$ python3 -q
>>> import numpy as np
>>> import numpy.linalg as la
>>> np.set_printoptions(suppress=True, linewidth=160)
>>> mat = np.array([[-10, 1, 1, 0, -2],
...     [1, 4, 10, 2, 4],
...     [1, 10, 8, -4, 7],
...     [0, 2, -4, 10, -4],
...     [-2, 4, 7, -4, -6]])
>>> vec = np.array([6, 5, -6, 2, 5])
>>> target = mat @ vec
>>> coef, lr = np.zeros(5), 1 / la.norm(mat, 2) ** 2
>>> for i in range(30):
...     coef -= lr * mat.T @ (mat @ coef - target)
...     if i % 10 == 0: print(i, round(la.norm(mat @ coef - target), 3))
... 
0 75.979
10 15.538
20 7.459
>>> print(coef.round(3))
[ 5.942  4.446 -5.563  2.212  5.094]
>>> print(round(la.cond(mat), 3))
3.796
>>> vec = np.array([4, 5, -2, 0, 1])
>>> target = mat @ vec
>>> print(target)
[-39   8  45  14  -8]
>>> print(np.round(la.solve(mat, target), 3) + 0)
[ 4.  5. -2.  0.  1.]
>>> print(np.round(la.solve(mat, mat[:, 2]), 3) + 0)
[0. 0. 1. 0. 0.]
>>> m1 = np.loadtxt("run12.csv", delimiter=",")
>>> print(m1.round(3))
[[ 0.119  0.119 -0.007  0.14   0.791 -0.594 -0.217 -0.536 -0.013  0.18 ]
 [ 0.119  0.627 -0.232  0.828  0.094  0.161 -0.171 -0.689 -0.489  0.475]
 [-0.007 -0.232  0.958 -0.465  0.552 -0.361  0.21  -0.163 -0.085  0.033]
 [ 0.14   0.828 -0.465  0.461  0.449  0.11   0.084  0.086 -0.241 -0.185]
 [ 0.791  0.094  0.552  0.449  0.153 -0.172  0.01  -0.609  0.282  0.144]
 [-0.594  0.161 -0.361  0.11  -0.172  0.566 -0.002 -0.466 -0.382  0.098]
 [-0.217 -0.171  0.21   0.084  0.01  -0.002 -0.143 -0.716 -0.212  0.447]
 [-0.536 -0.689 -0.163  0.086 -0.609 -0.466 -0.716  0.011 -0.688  0.516]
 [-0.013 -0.489 -0.085 -0.241  0.282 -0.382 -0.212 -0.688  0.592  0.34 ]
 [ 0.18   0.475  0.033 -0.185  0.144  0.098  0.447  0.516  0.34   0.656]]
>>> # null space of dimension 3
>>> print(np.abs(np.diag(la.qr(m1)[1])) > 1e-9)
[ True  True  True  True  True  True  True False False False]
>>> print(la.lstsq(m1[:-1].T, m1[-1])[2])
7
>>> print(np.allclose(m1[:-1].T @ la.lstsq(m1[:-1].T, m1[-1])[0], m1[-1]))
True
>>> print(round(np.trace(la.pinv(m1) @ m1), 3))
7.0
>>> r = la.matrix_rank(m1)
>>> print(r)
7
>>> N = la.svd(m1)[2][r:].T
>>> print(N.shape)
(10, 3)
>>> other = np.array([[0.0, -0.4, 0.1],
...     [0.1, -1.4, -0.1],
...     [0.8, -0.2, -0.3],
...     [0.2, -1.2, -0.6]])
>>> basis = np.array([[-1.0, 0.3, -1.1, 0.5, 1.7, -0.7, 0.0, -0.4, 1.0, 1.3, 0.0, -0.6, 0.6],
...     [-0.2, 1.0, 0.6, -1.4, 1.0, -1.3, 0.9, 0.7, -0.5, -1.2, 0.0, -0.5, -0.2],
...     [0.2, 1.0, 1.1, 1.0, 0.6, 0.3, -1.0, -1.4, 0.2, -0.3, -1.7, -0.7, -1.6]])
>>> data = other @ basis
>>> print(data.round(3))
[[ 0.1  -0.3  -0.13  0.66 -0.34  0.55 -0.46 -0.42  0.22  0.45 -0.17  0.13 -0.08]
 [ 0.16 -1.47 -1.06  1.91 -1.29  1.72 -1.16 -0.88  0.78  1.84  0.17  0.71  0.5 ]
 [-0.82 -0.26 -1.33  0.38  0.98 -0.39  0.12 -0.04  0.84  1.37  0.51 -0.17  1.  ]
 [-0.08 -1.74 -1.6   1.18 -1.22  1.24 -0.48 -0.08  0.68  1.88  1.02  0.9   1.32]]
>>> left, s, Vh = la.svd(data)
>>> V = Vh[:(s > 1e-8).sum()]
>>> rng = np.random.default_rng(2640)
>>> vec = data[3] + 5 * data[2] + rng.integers(2) * np.eye(13)[8]
>>> print(vec.round(3))
[-4.18 -3.04 -8.25  3.08  3.68 -0.71  0.12 -0.28  5.88  8.73  3.57  0.05  6.32]
>>> print(np.allclose(V.T @ V @ vec, vec))
False
>>> print(np.round(np.diag(V.T @ V), 3))
[0.114 0.207 0.261 0.297 0.462 0.246 0.158 0.213 0.13  0.329 0.228 0.109 0.246]
>>> print(round(np.trace(la.pinv(data) @ data), 3))
3.0
>>> print(la.lstsq(data[:-1].T, data[-1])[2])
3
>>> left, s, Vh = la.svd(data)
>>> print(np.argmax(s[:-1] / (s[1:] + 1e-6)) + 1)
3
>>> print(s.round(3) + 0)
[6.11  2.589 1.262 0.   ]
>>> other = left[:, :3] @ np.diag(s[:3]) @ Vh[:3]
>>> print(other.round(3))
[[ 0.1  -0.3  -0.13  0.66 -0.34  0.55 -0.46 -0.42  0.22  0.45 -0.17  0.13 -0.08]
 [ 0.16 -1.47 -1.06  1.91 -1.29  1.72 -1.16 -0.88  0.78  1.84  0.17  0.71  0.5 ]
 [-0.82 -0.26 -1.33  0.38  0.98 -0.39  0.12 -0.04  0.84  1.37  0.51 -0.17  1.  ]
 [-0.08 -1.74 -1.6   1.18 -1.22  1.24 -0.48 -0.08  0.68  1.88  1.02  0.9   1.32]]
>>> print(round(np.abs(data - other).max(), 3))
0.0
>>> print(np.round(la.norm(data - other, 2), 3), round(float(s[3]), 3))
0.0 0.0
>>> print(round(la.norm(data - other) / la.norm(data), 3))
0.0
>>> theta = np.radians(45)
>>> r_ = np.eye(13)
>>> r_[5, 5] = r_[10, 10] = np.cos(theta)
>>> r_[5, 10], r_[10, 5] = -np.sin(theta), np.sin(theta)
>>> other = data @ r_.T
>>> print(np.round(la.det(r_), 3), np.round(np.trace(r_), 3))
1.0 12.414
>>> print(np.allclose(la.norm(data, axis=1), la.norm(other, axis=1)))
True
>>> print(np.round(np.abs(other - data).max(axis=0), 3))
[0.    0.    0.    0.    0.    1.084 0.    0.    0.    0.    1.166 0.    0.   ]
>>> r = la.matrix_rank(data)
>>> print(r)
3
>>> N = la.svd(data)[2][r:].T
>>> print(la.matrix_rank(data.T @ data), la.matrix_rank(data @ data.T))
3 3
>>> print([int(la.matrix_rank(np.delete(data, i, axis=0))) for i in range(4)])
[3, 3, 2, 3]
>>> print([int(la.matrix_rank(data[:i])) for i in range(1, len(data) + 1)])
[1, 2, 3, 3]
>>> A = np.loadtxt("case2.csv", delimiter=",")
>>> print(A.round(3))
[[0.091 0.091 0.091 0.    0.045 0.    0.045 0.091 0.136 0.091 0.045 0.136 0.136]
 [0.071 0.107 0.107 0.036 0.036 0.071 0.071 0.107 0.107 0.107 0.071 0.107 0.   ]
 [0.111 0.    0.111 0.111 0.037 0.111 0.111 0.074 0.074 0.074 0.037 0.074 0.074]
 [0.    0.13  0.13  0.087 0.043 0.087 0.043 0.087 0.087 0.13  0.043 0.    0.13 ]
 [0.036 0.071 0.071 0.071 0.143 0.    0.036 0.107 0.107 0.071 0.107 0.107 0.071]
 [0.    0.    0.062 0.    0.062 0.188 0.125 0.125 0.125 0.    0.188 0.062 0.062]
 [0.13  0.087 0.043 0.043 0.13  0.087 0.13  0.043 0.043 0.    0.043 0.13  0.087]
 [0.043 0.087 0.043 0.043 0.13  0.13  0.043 0.087 0.043 0.087 0.087 0.087 0.087]
 [0.077 0.038 0.    0.077 0.115 0.115 0.077 0.038 0.154 0.115 0.115 0.    0.077]
 [0.062 0.062 0.    0.125 0.125 0.    0.    0.188 0.    0.125 0.062 0.062 0.188]
 [0.1   0.1   0.05  0.05  0.05  0.1   0.1   0.05  0.1   0.15  0.05  0.    0.1  ]
 [0.    0.04  0.08  0.08  0.04  0.12  0.12  0.12  0.04  0.08  0.08  0.16  0.04 ]
 [0.    0.15  0.05  0.05  0.05  0.    0.1   0.05  0.1   0.05  0.1   0.15  0.15 ]]
>>> other = la.inv(A)
>>> print(round(la.slogdet(A)[0], 3))
1.0
>>> u = np.array([5, 1, 0, 2, 4, 1])
>>> K = np.outer(rng.normal(size=32), u) + 0.02 * rng.normal(size=(32, 6))
>>> print(K.round(3))
[[-6.999 -1.402 -0.004 -2.779 -5.606 -1.394]
 [ 1.459  0.298 -0.001  0.593  1.189  0.29 ]
 [ 3.506  0.698  0.021  1.382  2.783  0.693]
 [ 1.601  0.28   0.021  0.627  1.26   0.314]
 [ 3.924  0.786  0.006  1.555  3.157  0.824]
 [ 0.825  0.164  0.012  0.375  0.697  0.173]
 [-2.282 -0.481 -0.029 -0.899 -1.818 -0.46 ]
 [ 7.454  1.458  0.02   2.988  6.002  1.533]
 [-3.406 -0.636 -0.017 -1.376 -2.717 -0.682]
 [ 8.563  1.703 -0.012  3.411  6.827  1.712]
 [-7.597 -1.488 -0.032 -3.005 -6.084 -1.507]
 [-3.501 -0.731 -0.039 -1.381 -2.778 -0.732]
 [-0.321 -0.086  0.017 -0.139 -0.252 -0.041]
 [-0.631 -0.118  0.016 -0.219 -0.524 -0.136]
 [ 3.495  0.7   -0.021  1.36   2.814  0.685]
 [ 3.975  0.776 -0.014  1.602  3.188  0.806]
 [ 5.485  1.094  0.02   2.203  4.418  1.095]
 [-2.731 -0.574 -0.017 -1.087 -2.201 -0.578]
 [-3.597 -0.747  0.008 -1.433 -2.877 -0.757]
 [-6.038 -1.237  0.014 -2.421 -4.834 -1.196]
 [-2.588 -0.512 -0.032 -1.026 -2.065 -0.523]
 [ 5.514  1.067 -0.019  2.203  4.364  1.07 ]
 [-0.647 -0.131 -0.034 -0.256 -0.52  -0.127]
 [ 4.696  0.942 -0.024  1.888  3.751  0.953]
 [-6.238 -1.273  0.005 -2.515 -5.01  -1.216]
 [-6.429 -1.288 -0.034 -2.569 -5.126 -1.26 ]
 [-0.259 -0.041 -0.007 -0.115 -0.203 -0.075]
 [12.336  2.467 -0.058  4.895  9.885  2.474]
 [ 5.438  1.104 -0.008  2.179  4.318  1.067]
 [ 0.097 -0.004 -0.019  0.023  0.085  0.053]
 [ 5.33   1.073  0.019  2.094  4.267  1.081]
 [ 6.012  1.212 -0.058  2.413  4.808  1.231]]
>>> dist = la.norm(K[:, None] - K[None], axis=-1)
>>> print(dist.shape)
(32, 32)
>>> print(la.matrix_rank(dist ** 2))
8
>>> print(np.flatnonzero(dist[14] < dist.mean() / 2))
[ 1  2  3  4  5 14 15 16 21 23 28 30 31]
>>> print((dist + 1e9 * np.eye(32)).round(6).argmin(axis=1))
[25  3 14  1 15  1 20  9 11  7  0  8 26 22  2  4 21 20 11 24 17 16 13 30 25 24 12  9 21 26 28 16]
